$ python -q
>>> import numpy as np
>>> from numpy import linalg as LA
>>> np.set_printoptions(suppress=True, linewidth=160)
>>> rd = lambda a: np.round(a, 2) + 0
>>> A = np.loadtxt("layer0.csv", delimiter=",")
>>> print(A)
[[-1. -1. -1. -1. -1. -1.]
 [-1. -2. -2. -2. -2. -2.]
 [-1. -2. -3. -3. -3. -3.]
 [-1. -2. -3. -4. -4. -4.]
 [-1. -2. -3. -4. -5. -5.]
 [-1. -2. -3. -4. -5. -6.]]
>>> other = LA.inv(A)
>>> print(A @ other)
[[1. 0. 0. 0. 0. 0.]
 [0. 1. 0. 0. 0. 0.]
 [0. 0. 1. 0. 0. 0.]
 [0. 0. 0. 1. 0. 0.]
 [0. 0. 0. 0. 1. 0.]
 [0. 0. 0. 0. 0. 1.]]
>>> print(rd(LA.slogdet(A)[0]))
1.0
>>> print(other)
[[-2.  1. -0. -0. -0. -0.]
 [ 1. -2.  1. -0. -0. -0.]
 [-0.  1. -2.  1. -0. -0.]
 [-0. -0.  1. -2.  1. -0.]
 [-0. -0. -0.  1. -2.  1.]
 [-0. -0. -0. -0.  1. -1.]]
>>> print(rd(LA.inv(other)))
[[-1. -1. -1. -1. -1. -1.]
 [-1. -2. -2. -2. -2. -2.]
 [-1. -2. -3. -3. -3. -3.]
 [-1. -2. -3. -4. -4. -4.]
 [-1. -2. -3. -4. -5. -5.]
 [-1. -2. -3. -4. -5. -6.]]
>>> print(rd(LA.cond(A)))
64.89
>>> print(rd(LA.det(A) * LA.det(other)))
1.0
>>> print(rd(LA.det(A) * other))
[[-2.  1.  0.  0.  0.  0.]
 [ 1. -2.  1.  0.  0.  0.]
 [ 0.  1. -2.  1.  0.  0.]
 [ 0.  0.  1. -2.  1.  0.]
 [ 0.  0.  0.  1. -2.  1.]
 [ 0.  0.  0.  0.  1. -1.]]
>>> print(np.allclose(other, A.T))
False
>>> f = np.array([1, 2, -1])
>>> print(np.array([np.convolve(row, f, "same") for row in A]))
[[ -3.  -2.  -2.  -2.  -2.  -1.]
 [ -4.  -5.  -4.  -4.  -4.  -2.]
 [ -4.  -6.  -7.  -6.  -6.  -3.]
 [ -4.  -6.  -8.  -9.  -8.  -4.]
 [ -4.  -6.  -8. -10. -11.  -5.]
 [ -4.  -6.  -8. -10. -12.  -7.]]
>>> A.inv()
Traceback (most recent call last):
  File "<python-input-17>", line 1, in <module>
    A.inv()
    ^^^^^
AttributeError: 'numpy.ndarray' object has no attribute 'inv'
>>> print(A @ A)
[[ 6. 11. 15. 18. 20. 21.]
 [11. 21. 29. 35. 39. 41.]
 [15. 29. 41. 50. 56. 59.]
 [18. 35. 50. 62. 70. 74.]
 [20. 39. 56. 70. 80. 85.]
 [21. 41. 59. 74. 85. 91.]]
>>> print(rd(LA.det(A)))
1.0
>>> print(np.allclose(A @ A.T, A.T @ A))
True
>>> print(rd(np.sort(np.abs(LA.eigvals(A)))))
[ 0.27  0.32  0.45  0.77  1.99 17.21]
>>> print(np.allclose(A, A.T))
True
>>> evals, V = LA.eigh(A)
>>> vec = np.array([2, 0, -1, 1, 2, 0])
>>> print(rd(LA.eigvalsh(A[1:, 1:])))
[-16.92  -1.79  -0.65  -0.37  -0.27]
>>> print(np.abs(A).sum(axis=1).max(), rd(np.abs(evals).max()))
21.0 17.21
>>> print(rd(V * np.abs(evals) @ V.T))
[[1. 1. 1. 1. 1. 1.]
 [1. 2. 2. 2. 2. 2.]
 [1. 2. 3. 3. 3. 3.]
 [1. 2. 3. 4. 4. 4.]
 [1. 2. 3. 4. 5. 5.]
 [1. 2. 3. 4. 5. 6.]]
>>> rng = np.random.default_rng(92)
>>> other = A + rng.integers(-2, 3, (6, 1)) @ rng.integers(-2, 3, (1, 6))
>>> print(other)
[[-1. -1. -1. -1. -1. -1.]
 [-1. -3. -1. -4. -1.  0.]
 [-1. -4. -1. -7. -1.  1.]
 [-1.  0. -5.  0. -6. -8.]
 [-1. -2. -3. -4. -5. -5.]
 [-1. -1. -4. -2. -6. -8.]]
>>> print(other - A)
[[ 0.  0.  0.  0.  0.  0.]
 [ 0. -1.  1. -2.  1.  2.]
 [ 0. -2.  2. -4.  2.  4.]
 [ 0.  2. -2.  4. -2. -4.]
 [ 0.  0.  0.  0.  0.  0.]
 [ 0.  1. -1.  2. -1. -2.]]
>>> arr = np.load("x.npy")
>>> print(arr)
[[ 0.99 -0.64 -1.92 -1.53 -1.88 -1.24  2.46  1.79 -1.82  3.07]
 [ 1.17 -4.8  -5.4   0.45  1.68  7.39 -0.19  4.56  6.03  2.03]
 [-0.13  1.72 -0.99 -1.09 -3.27 -2.24  2.27  1.12 -2.83  2.53]
 [ 0.27  2.6   1.68  0.45 -1.7  -2.89  2.08  2.88 -0.9   2.89]
 [ 0.18 -4.18 -4.43 -2.02  1.94  8.48 -0.78  2.72  8.52  2.18]
 [ 1.6   0.95  1.34  3.04 -0.98 -2.17  1.79  2.98 -1.49  1.05]
 [ 0.49 -4.42 -2.33 -2.36  4.61  7.96 -2.41  2.03  7.43  4.17]
 [ 0.81 -3.67 -3.88 -2.7   4.37  9.35 -3.5   3.72  8.33  1.87]
 [ 1.2  -1.53 -2.2  -0.3   1.44 11.02 -2.2   2.57  7.35  5.04]
 [ 3.6  -2.25 -2.6  -0.66  1.96  9.49 -0.63  3.1   7.29  2.37]
 [ 2.27  1.56 -1.34 -1.35 -1.53 -2.16  2.34  1.41 -3.5   1.23]
 [ 3.55 -3.52 -1.01 -1.18  1.62  9.29 -1.24  1.07  7.37  2.16]
 [ 0.15  1.96 -0.57 -0.89 -0.03 -2.05  0.3   1.74  1.08  2.18]
 [ 3.51 -5.07 -1.47 -1.13  2.46  8.78 -1.78  2.97  6.59  2.18]
 [ 1.67 -4.64 -5.12 -2.68  4.15 10.22 -0.39  2.3   6.93  3.28]
 [ 0.72 -3.37 -4.13 -0.26  1.73 10.16  0.11  2.72  7.86  4.5 ]
 [ 1.01 -5.04 -3.22  0.11  2.47  9.96 -3.68  2.36  6.87  3.28]
 [ 0.79  1.92  1.14 -1.62 -1.69  0.28  3.42  4.33 -2.08  1.17]
 [ 1.05 -4.22 -4.06  0.3   1.23 10.29 -1.62  2.6   9.57  3.35]
 [ 2.12 -3.78 -2.45 -0.52  4.18  9.35  0.23  1.36  6.49  3.77]
 [ 3.67 -2.79 -3.15 -0.76  3.44  9.28 -1.43  3.4   7.45  4.29]
 [ 1.79  0.91  0.86  1.76 -2.41 -0.16  1.16  2.61 -0.84  2.82]
 [ 4.04 -3.19 -2.06 -0.5  -0.4   6.58 -0.44  3.84  9.13  3.99]]
>>> P = arr @ LA.solve(arr.T @ arr, arr.T)
>>> print(rd(P @ arr[:, 2]))
[-1.92 -5.4  -0.99  1.68 -4.43  1.34 -2.33 -3.88 -2.2  -2.6  -1.34 -1.01 -0.57 -1.47 -5.12 -4.13 -3.22  1.14 -4.06 -2.45 -3.15  0.86 -2.06]
>>> print(rd(np.trace(P)))
10.0
>>> print(rd(np.diag(P)))
[0.43 0.55 0.35 0.36 0.34 0.49 0.52 0.52 0.55 0.33 0.46 0.37 0.42 0.42 0.31 0.33 0.47 0.79 0.28 0.5  0.34 0.28 0.6 ]
>>> Xs = (arr - arr.mean(axis=0)) / arr.std(axis=0)
>>> print(rd(Xs.std(axis=0)))
[1. 1. 1. 1. 1. 1. 1. 1. 1. 1.]
>>> coef = LA.lstsq(np.delete(Xs, 2, axis=1), Xs[:, 2])[0]
>>> print(rd(1 - np.var(Xs[:, 2] - np.delete(Xs, 2, axis=1) @ coef)))
0.75
>>> def softmax(z):
...     e = np.exp(z - z.max(axis=-1, keepdims=True))
...     return e / e.sum(axis=-1, keepdims=True)
... 
>>> print(rd(softmax(10 * arr[3])))
[0.   0.03 0.   0.   0.   0.   0.   0.46 0.   0.51]
>>> print(rd(softmax(arr[3])))
[0.02 0.2  0.08 0.02 0.   0.   0.12 0.27 0.01 0.27]
>>> S = arr @ arr.T / np.sqrt(10)
>>> print(rd(softmax(S)[3] @ arr))
[ 0.33  2.48  1.54  0.37 -1.74 -2.69  2.13  2.88 -1.03  2.76]
>>> print(softmax(S).round(6).argmax(axis=1))
[ 0 18  2  3 18  5  7  7 18 18 10 18  3 18 14 18 18 17 18 14 18 21 18]
>>> Xs = arr - arr.mean(axis=0)
>>> Uu, sigma, Vt = LA.svd(Xs, full_matrices=False)
>>> print(rd(Xs.mean(axis=0)))
[0. 0. 0. 0. 0. 0. 0. 0. 0. 0.]
>>> print(rd(Vt[0] * np.sign(Vt[0, np.abs(Vt[0]).argmax()])))
[ 0.05 -0.31 -0.2  -0.05  0.26  0.66 -0.21  0.02  0.56  0.07]
>>> print(np.abs(Uu[:, 0]).argmax())
2
>>> print(rd((sigma ** 2).sum() ** 2 / (sigma ** 4).sum()))
1.38
>>> print(LA.matrix_rank(Xs))
10
>>> print(np.abs(Vt[0]).argmax())
5
>>> print(np.searchsorted(np.cumsum(sigma ** 2) / (sigma ** 2).sum(), 0.9) + 1)
3
>>> print((np.sign(Uu[:, 0]) == np.sign(Uu[0, 0])).astype(int))
[1 0 1 1 0 1 0 0 0 0 1 0 1 0 0 0 0 1 0 0 0 1 0]
